% ipython --no-banner

In [1]: import numpy as np

In [2]: np.set_printoptions(suppress=True, linewidth=140)

In [3]: def tidy(a):
   ...:     return np.round(a, 1) + 0
   ...: 

In [4]: K = np.load("mat.npy")

In [5]: K
Out[5]: 
array([[ 4.,  0.,  0.],
       [ 0., -2.,  3.],
       [ 0., -2., -3.]])

In [6]: Q = K.astype(float).copy()

In [7]: for j in range(3):
   ...:     Q[:, j] -= Q[:, :j] @ (Q[:, :j].T @ Q[:, j])
   ...:     Q[:, j] /= np.linalg.norm(Q[:, j])
   ...: 

In [8]: tidy(Q)
Out[8]: 
array([[ 1. ,  0. ,  0. ],
       [ 0. , -0.7,  0.7],
       [ 0. , -0.7, -0.7]])

In [9]: tidy(Q.T @ K)
Out[9]: 
array([[4. , 0. , 0. ],
       [0. , 2.8, 0. ],
       [0. , 0. , 4.2]])

In [10]: vec = np.array([-3, -4, 5])

In [11]: y = K @ vec

In [12]: c, lr = np.zeros(3), 1 / np.linalg.norm(K, 2) ** 2

In [13]: for i in range(10):
    ...:     c -= lr * K.T @ (K @ c - y)
    ...:     if i % 2 == 0: print(i, round(np.linalg.norm(K @ c - y), 1))
    ...: 
0 6.4
2 1.9
4 0.6
6 0.2
8 0.1

In [14]: tidy(np.linalg.cond(K))
Out[14]: np.float64(1.5)

In [15]: T = np.stack([K, 3 * K, K[::-1]])

In [16]: tidy(np.linalg.norm(T, axis=(1, 2)))
Out[16]: array([ 6.5, 19.4,  6.5])

In [17]: np.einsum("bij,cij->bc", T, T)
Out[17]: 
array([[ 42., 126.,  13.],
       [126., 378.,  39.],
       [ 13.,  39.,  42.]])

In [18]: vec = np.array([-1, -1, -2])

In [19]: y = K @ vec

In [20]: y
Out[20]: array([-4., -4.,  8.])

In [21]: tidy(np.linalg.solve(K, y))
Out[21]: array([-1., -1., -2.])

In [22]: M2 = np.array([[0, 1, 1], [3, 2, 2], [2, 3, 1]])

In [23]: M2[-1] = M2[0]

In [24]: mat = M2 + 0.1 * np.eye(3)

In [25]: mat
Out[25]: 
array([[0.1, 1. , 1. ],
       [3. , 2.1, 2. ],
       [0. , 1. , 1.1]])

In [26]: f, r1 = mat[1], mat[0]

In [27]: f @ r1
Out[27]: np.float64(4.4)

In [28]: tidy(f @ f)
Out[28]: np.float64(17.4)

In [29]: pr = (f @ r1) / (f @ f) * f

In [30]: tidy(np.linalg.norm(f + r1) ** 2 + np.linalg.norm(f - r1) ** 2)
Out[30]: np.float64(38.8)

In [31]: np.linalg.matrix_rank(np.outer(f, r1))
Out[31]: np.int64(1)

In [32]: tidy(np.outer(f, r1))
Out[32]: 
array([[0.3, 3. , 3. ],
       [0.2, 2.1, 2.1],
       [0.2, 2. , 2. ]])

In [33]: f = np.array([3, 2, 2])

In [34]: M2 = mat + np.outer(f, np.eye(3)[1])

In [35]: np.linalg.matrix_rank(np.linalg.inv(M2) - np.linalg.inv(mat), tol=1e-8)
Out[35]: np.int64(1)

In [36]: tidy(np.einsum("ij,ji->", mat, mat))
Out[36]: np.float64(15.6)

In [37]: tidy(np.linalg.det(mat[::-1]))
Out[37]: np.float64(0.3)

In [38]: tidy(np.linalg.eigvals(mat))
Out[38]: array([ 3.9, -0.7,  0.1])

In [39]: tidy(np.einsum("ii->", mat))
Out[39]: np.float64(3.3)

In [40]: vec = np.array([1, 6, 3])

In [41]: a = np.maximum(mat @ vec, 0)

In [42]: a
Out[42]: array([ 9.1, 21.6,  9.3])

In [43]: tidy(mat.T @ a)
Out[43]: array([65.7, 63.8, 62.5])

In [44]: tidy(np.maximum(mat @ (3 * vec), 0))
Out[44]: array([27.3, 64.8, 27.9])

In [45]: Uu, sv, vt = np.linalg.svd(mat)

In [46]: np.argmax(sv[:-1] / (sv[1:] + 1e-6)) + 1
Out[46]: np.int64(2)

In [47]: M2 = Uu[:, :2] @ np.diag(sv[:2]) @ vt[:2]

In [48]: np.linalg.matrix_rank(M2)
Out[48]: np.int64(2)

In [49]: rng = np.random.default_rng(102)

In [50]: M = rng.normal(size=(26, 3))

In [51]: M = 5 * M / np.linalg.norm(M, axis=1, keepdims=True)

In [52]: tidy(M)
Out[52]: 
array([[ 1.3,  4.4,  2. ],
       [-3.6, -2. ,  2.9],
       [-0.1,  2.6, -4.3],
       [ 3.3,  3. , -2.3],
       [-1.9, -3.9, -2.4],
       [ 3.5, -1.7, -3.1],
       [ 2.3,  4.3, -1.2],
       [ 1. , -3.9,  3. ],
       [ 4.8,  1.4,  0. ],
       [-3.5, -0.4, -3.5],
       [ 1.7,  3.7,  2.9],
       [ 1.4,  3.3, -3.5],
       [ 3.5,  3.5,  0.7],
       [-4.9,  0.6,  0.9],
       [-2.9,  2. ,  3.5],
       [-4.5,  2. , -1.1],
       [-4.1,  0.4, -2.9],
       [-1.9, -3.8, -2.6],
       [-3.5, -1.8, -3.1],
       [-4.1,  2.9, -0.1],
       [ 1. ,  4.6,  1.7],
       [-0.1, -4.1,  2.8],
       [ 2. ,  4.5, -0.7],
       [-0.9, -4.8,  1.2],
       [-4.6, -1.5,  1.3],
       [ 0.2, -1.8,  4.7]])

In [53]: Xs = M - M.mean(axis=0)

In [54]: Uu, sv, vt = np.linalg.svd(Xs, full_matrices=False)

In [55]: tidy(vt[0] * np.sign(vt[0, np.abs(vt[0]).argmax()]))
Out[55]: array([ 0.6,  0.8, -0.1])

In [56]: np.linalg.matrix_rank(Xs)
Out[56]: np.int64(3)

In [57]: tidy((sv ** 2).sum() ** 2 / (sv ** 4).sum())
Out[57]: np.float64(2.7)

In [58]: tidy(sv)
Out[58]: array([17.6, 13.3, 12.2])

In [59]: np.abs(Uu[:, 0]).argmax()
Out[59]: np.int64(12)
